$ python3 -q
>>> import numpy as np
>>> import numpy.linalg as la
>>> np.set_printoptions(suppress=True, linewidth=200)
>>> data = np.array([[-1.47, -0.05, -0.56, -0.9, -0.04, -1.04],
...     [-0.8, 0.0, -0.8, -0.9, 0.4, -0.6],
...     [0.7, -2.3, -0.8, 0.1, -0.3, 1.8]])
>>> rng = np.random.default_rng(67485)
>>> Y = data + rng.integers(-2, 3, (3, 2)) @ rng.integers(-2, 3, (2, 6))
>>> Y.round(2)
array([[-4.47, -0.05,  0.44, -1.9 , -4.04, -2.04],
       [ 2.2 , -6.  , -2.8 ,  4.1 ,  2.4 , -4.6 ],
       [ 2.7 , -4.3 , -1.8 ,  2.1 ,  1.7 ,  0.8 ]])
>>> np.round(Y - data, 2)
array([[-3.,  0.,  1., -1., -4., -1.],
       [ 3., -6., -2.,  5.,  2., -4.],
       [ 2., -2., -1.,  2.,  2., -1.]])
>>> blk = np.stack([data, 4 * data, data[::-1]])
>>> la.matrix_rank(blk.reshape(3, -1))
np.int64(2)
>>> (blk @ data.T).shape
(3, 3, 3)
>>> w1 = np.array([[3, 2, 2, 0, 3, 3],
...     [2, 0, 1, 1, 2, 0],
...     [0, 3, 2, 2, 2, 0],
...     [0, 1, 1, 0, 2, 1],
...     [1, 1, 2, 1, 3, 0],
...     [2, 0, 0, 1, 1, 2]])
>>> c = np.array([-4, -5, -3, 0, -3, 0])
>>> hid = np.maximum(data @ w1 + c, 0)
>>> hid
array([[0. , 0. , 0. , 0. , 0. , 0. ],
       [0. , 0. , 0. , 0. , 0. , 0. ],
       [0. , 0. , 0. , 0. , 0. , 5.8]])
>>> la.matrix_rank(hid)
np.int64(1)
>>> (hid > 0).astype(int)
array([[0, 0, 0, 0, 0, 0],
       [0, 0, 0, 0, 0, 0],
       [0, 0, 0, 0, 0, 1]])
>>> basis = np.array([[1, 2, 1], [2, 1, 2], [2, 0, 2], [0, 1, 3], [1, 1, 0], [3, 1, 0]])
>>> hid @ basis
array([[ 0. ,  0. ,  0. ],
       [ 0. ,  0. ,  0. ],
       [17.4,  5.8,  0. ]])
>>> m1 = np.diag(np.array([3, 3, 1, 2, 2, 1])) + -2 * np.eye(6, k=1) + -2 * np.eye(6, k=-1)
>>> m1
array([[ 3., -2.,  0.,  0.,  0.,  0.],
       [-2.,  3., -2.,  0.,  0.,  0.],
       [ 0., -2.,  1., -2.,  0.,  0.],
       [ 0.,  0., -2.,  2., -2.,  0.],
       [ 0.,  0.,  0., -2.,  2., -2.],
       [ 0.,  0.,  0.,  0., -2.,  1.]])
>>> # equal to its transpose
>>> O, r_ = la.qr(m1)
>>> O.shape, r_.shape
((6, 6), (6, 6))
>>> np.trace(O @ O.T)
np.float64(6.0)
>>> np.allclose(r_.T @ r_, m1.T @ m1)
True
>>> Y = np.array([[-3, 0], [0, 0], [-2, 0], [-3, 2], [-3, -3], [-3, 3]])
>>> Y.T @ m1.T
array([[ -9.,  10.,   4.,   4.,   6.,   3.],
       [  0.,   0.,  -4.,  10., -16.,   9.]])
>>> np.vstack([m1, Y.T]).shape
(8, 6)
>>> la.matrix_rank(m1 @ Y)
np.int64(2)
>>> evals, V = la.eigh(m1)
>>> x = np.array([3, -1, -1, 0, 3, -2])
>>> np.round(la.eigvalsh(m1[1:, 1:]), 2)
array([-1.78, -0.44,  1.93,  4.  ,  5.28])
>>> np.abs(m1).sum(axis=1).max(), round(np.abs(evals).max(), 2)
(np.float64(7.0), np.float64(5.75))
>>> (np.sign(V[:, -1].round(6)) == np.sign(V[0, -1].round(6))).astype(int)
array([1, 0, 1, 0, 1, 0])
>>> np.round(x @ m1 @ x / (x @ x), 2), round(float(evals[0]), 2), np.round(evals[-1], 2)
(np.float64(3.54), -1.83, np.float64(5.75))
